In [1]: import numpy as np

In [2]: np.set_printoptions(precision=1, suppress=True, linewidth=100, sign=" ")

In [3]: rng = np.random.default_rng(86)

In [4]: labels = rng.integers(0, 2, 4)

In [5]: X = np.array([[3, 1, 1, 3], [0, 3, 1, 0], [0, 0, 3, 2], [1, 3, 1, 1]]) * (labels[:, None] == labels)

In [6]: X
Out[6]: 
array([[ 3,  1,  0,  0],
       [ 0,  3,  0,  0],
       [ 0,  0,  3,  2],
       [ 0,  0,  1,  1]])

In [7]: # 2 groups of indices that never mix

In [8]: x0 = np.array([-3, 0, 3, -3])

In [9]: rhs = X @ x0

In [10]: coef, lr = np.zeros(4), 1 / np.linalg.norm(X, 2) ** 2

In [11]: for i in range(300):
    ...:     coef -= lr * X.T @ (X @ coef - rhs)
    ...:     if i % 50 == 0: print(i, round(np.linalg.norm(X @ coef - rhs), 1))
    ...: 
0 3.6
50 0.9
100 0.7
150 0.5
200 0.4
250 0.4

In [12]: coef.round(1) + 0
Out[12]: array([-3. ,  0. ,  2.4, -2.1])

In [13]: J = np.load("data.npy")

In [14]: J
Out[14]: 
array([[ 2,  0,  0,  0,  0,  0],
       [ 0,  1,  0,  0,  0,  0],
       [ 3,  0,  0,  0,  0,  0],
       [ 0,  0,  2,  0,  0,  0],
       [ 0,  0,  0,  1,  0,  0],
       [ 0,  0,  3,  0,  0,  0],
       [ 0,  0,  0,  0,  2,  0],
       [ 0,  0,  0,  0,  0,  1],
       [ 0,  0,  0,  0,  3,  0]])

In [15]: hat = J @ np.linalg.solve(J.T @ J, J.T)

In [16]: np.diag(hat)
Out[16]: array([ 0.3,  1. ,  0.7,  0.3,  1. ,  0.7,  0.3,  1. ,  0.7])

In [17]: hat @ J[:, 1]
Out[17]: array([ 0.,  1.,  0.,  0.,  0.,  0.,  0.,  0.,  0.])

In [18]: np.linalg.matrix_rank(np.eye(9) - hat)
Out[18]: np.int64(3)
